>>> import numpy as np
>>> from numpy import linalg as LA
>>> np.set_printoptions(precision=3, suppress=True, linewidth=120)
>>> def tidy(a):
...     return np.round(a, 3) + 0
... 
>>> feats = np.load("w.npy")
>>> print(feats)
[[  0.931   1.53    0.134]
 [  3.106  -0.108  -1.054]
 [ -7.085  -0.819   1.944]
 [  0.684   2.036   0.544]
 [  2.55   -0.089  -0.933]
 [ -0.416  -1.911  -0.407]
 [ -4.014  -3.154   0.856]
 [ -0.235  -1.885  -0.303]
 [ -4.132  -1.08    1.103]
 [  1.588   2.104  -0.21 ]
 [  1.303   1.067  -0.037]
 [  2.159   0.273  -0.509]
 [ -0.199   0.983   0.402]
 [ -5.237  -1.301   1.47 ]
 [ -2.939  -0.671   0.653]
 [  8.911   1.565  -2.659]
 [  0.796   0.434  -0.311]
 [  0.171  -0.175  -0.551]
 [ -8.162  -1.527   2.288]
 [  2.148  -0.251  -0.894]
 [ -0.128   1.541   0.425]
 [  3.539   0.42   -0.681]
 [  3.26    2.225  -0.067]
 [  8.354   1.134  -2.325]
 [ -0.418   1.194   0.735]
 [  1.5    -0.011  -0.286]
 [ -3.122  -1.418   0.871]
 [  0.648   1.48    0.2  ]
 [-12.227  -3.736   2.892]
 [ -0.093  -0.365  -0.149]
 [ -3.79    0.318   1.354]]
>>> Ac = feats - feats.mean(axis=0)
>>> evecs = LA.svd(Ac)[2][:2]
>>> out = Ac - Ac @ evecs.T @ evecs
>>> print(tidy(np.cov(Ac @ evecs.T, rowvar=False)))
[[21.145  0.   ]
 [ 0.     1.257]]
>>> O, _ = LA.qr(np.array([[1.3], [-0.8], [0.8], [-0.3], [2.3], [0.2], [-0.3], [0.5], [-1.3]]))
>>> K = O @ O.T
>>> print(tidy(K))
[[ 0.162 -0.1    0.1   -0.037  0.287  0.025 -0.037  0.062 -0.162]
 [-0.1    0.061 -0.061  0.023 -0.177 -0.015  0.023 -0.038  0.1  ]
 [ 0.1   -0.061  0.061 -0.023  0.177  0.015 -0.023  0.038 -0.1  ]
 [-0.037  0.023 -0.023  0.009 -0.066 -0.006  0.009 -0.014  0.037]
 [ 0.287 -0.177  0.177 -0.066  0.508  0.044 -0.066  0.11  -0.287]
 [ 0.025 -0.015  0.015 -0.006  0.044  0.004 -0.006  0.01  -0.025]
 [-0.037  0.023 -0.023  0.009 -0.066 -0.006  0.009 -0.014  0.037]
 [ 0.062 -0.038  0.038 -0.014  0.11   0.01  -0.014  0.024 -0.062]
 [-0.162  0.1   -0.1    0.037 -0.287 -0.025  0.037 -0.062  0.162]]
>>> print(tidy(LA.det(K)))
0.0
>>> print(tidy(LA.matrix_power(K, 3)))
[[ 0.162 -0.1    0.1   -0.037  0.287  0.025 -0.037  0.062 -0.162]
 [-0.1    0.061 -0.061  0.023 -0.177 -0.015  0.023 -0.038  0.1  ]
 [ 0.1   -0.061  0.061 -0.023  0.177  0.015 -0.023  0.038 -0.1  ]
 [-0.037  0.023 -0.023  0.009 -0.066 -0.006  0.009 -0.014  0.037]
 [ 0.287 -0.177  0.177 -0.066  0.508  0.044 -0.066  0.11  -0.287]
 [ 0.025 -0.015  0.015 -0.006  0.044  0.004 -0.006  0.01  -0.025]
 [-0.037  0.023 -0.023  0.009 -0.066 -0.006  0.009 -0.014  0.037]
 [ 0.062 -0.038  0.038 -0.014  0.11   0.01  -0.014  0.024 -0.062]
 [-0.162  0.1   -0.1    0.037 -0.287 -0.025  0.037 -0.062  0.162]]
>>> print(tidy(K @ K))
[[ 0.162 -0.1    0.1   -0.037  0.287  0.025 -0.037  0.062 -0.162]
 [-0.1    0.061 -0.061  0.023 -0.177 -0.015  0.023 -0.038  0.1  ]
 [ 0.1   -0.061  0.061 -0.023  0.177  0.015 -0.023  0.038 -0.1  ]
 [-0.037  0.023 -0.023  0.009 -0.066 -0.006  0.009 -0.014  0.037]
 [ 0.287 -0.177  0.177 -0.066  0.508  0.044 -0.066  0.11  -0.287]
 [ 0.025 -0.015  0.015 -0.006  0.044  0.004 -0.006  0.01  -0.025]
 [-0.037  0.023 -0.023  0.009 -0.066 -0.006  0.009 -0.014  0.037]
 [ 0.062 -0.038  0.038 -0.014  0.11   0.01  -0.014  0.024 -0.062]
 [-0.162  0.1   -0.1    0.037 -0.287 -0.025  0.037 -0.062  0.162]]
>>> print(np.allclose(K, K.T))
True
>>> assert K == K.T
Traceback (most recent call last):
  File "<python-input-17>", line 1, in <module>
    assert K == K.T
           ^^^^^^^^
ValueError: The truth value of an array with more than one element is ambiguous. Use a.any() or a.all()
>>> print(tidy((K + K.T) / 2))
[[ 0.162 -0.1    0.1   -0.037  0.287  0.025 -0.037  0.062 -0.162]
 [-0.1    0.061 -0.061  0.023 -0.177 -0.015  0.023 -0.038  0.1  ]
 [ 0.1   -0.061  0.061 -0.023  0.177  0.015 -0.023  0.038 -0.1  ]
 [-0.037  0.023 -0.023  0.009 -0.066 -0.006  0.009 -0.014  0.037]
 [ 0.287 -0.177  0.177 -0.066  0.508  0.044 -0.066  0.11  -0.287]
 [ 0.025 -0.015  0.015 -0.006  0.044  0.004 -0.006  0.01  -0.025]
 [-0.037  0.023 -0.023  0.009 -0.066 -0.006  0.009 -0.014  0.037]
 [ 0.062 -0.038  0.038 -0.014  0.11   0.01  -0.014  0.024 -0.062]
 [-0.162  0.1   -0.1    0.037 -0.287 -0.025  0.037 -0.062  0.162]]
>>> print(tidy(np.abs(LA.eigvals(K)).max()))
1.0
